In [1]: import numpy as np

In [2]: np.set_printoptions(precision=2, suppress=True, linewidth=200)

In [3]: def rd(a):
   ...:     return np.round(a, 2) + 0
   ...: 

In [4]: m1 = np.load("sample9.npy")

In [5]: m1
Out[5]: 
array([[-4,  5,  0,  1,  4, -2, -2,  0,  0,  1, -5],
       [ 5, -2, -3,  4, -1, -5,  3, -6,  4,  0,  3],
       [ 0, -3,  4, -5,  3,  1, -2,  4, -4,  0, -2],
       [ 1,  4, -5, -6,  2, -5,  4, -4,  3,  5,  0],
       [ 4, -1,  3,  2, -2, -2, -1,  6,  1, -1, -5],
       [-2, -5,  1, -5, -2, -4, -2,  2, -2,  0, -4],
       [-2,  3, -2,  4, -1, -2,  2, -1, -3,  3,  5],
       [ 0, -6,  4, -4,  6,  2, -1, -2, -1, -4, -3],
       [ 0,  4, -4,  3,  1, -2, -3, -1, -4,  0,  4],
       [ 1,  0,  0,  5, -1,  0,  3, -4,  0, -6,  0],
       [-5,  3, -2,  0, -5, -4,  5, -3,  4,  0,  6]])

In [6]: W = np.array([[-5, 3],
   ...:     [-4, -3],
   ...:     [-8, 8],
   ...:     [-4, -1],
   ...:     [8, -2],
   ...:     [-4, 4],
   ...:     [4, -4],
   ...:     [-2, 3],
   ...:     [8, 4],
   ...:     [4, -4],
   ...:     [6, -6]])

In [7]: c = np.array([1, 0])

In [8]: H = np.maximum(m1 @ W + c, 0)

In [9]: H
Out[9]: 
array([[  3,   0],
       [ 78,   0],
       [  0,  60],
       [148,   0],
       [  0,  93],
       [  0,  40],
       [ 27,   0],
       [  7,  78],
       [  3,   0],
       [  0,   0],
       [100,   0]])

In [10]: rd((H > 0).mean(axis=0))
Out[10]: array([0.64, 0.36])

In [11]: cent = np.array([[2, -1], [-1, 1]])

In [12]: W @ cent
Out[12]: 
array([[-13,   8],
       [ -5,   1],
       [-24,  16],
       [ -7,   3],
       [ 18, -10],
       [-12,   8],
       [ 12,  -8],
       [ -7,   5],
       [ 12,  -4],
       [ 12,  -8],
       [ 18, -12]])

In [13]: (H @ cent).round(6).argmax(axis=1)
Out[13]: array([0, 0, 1, 0, 1, 1, 0, 1, 0, 0, 0])
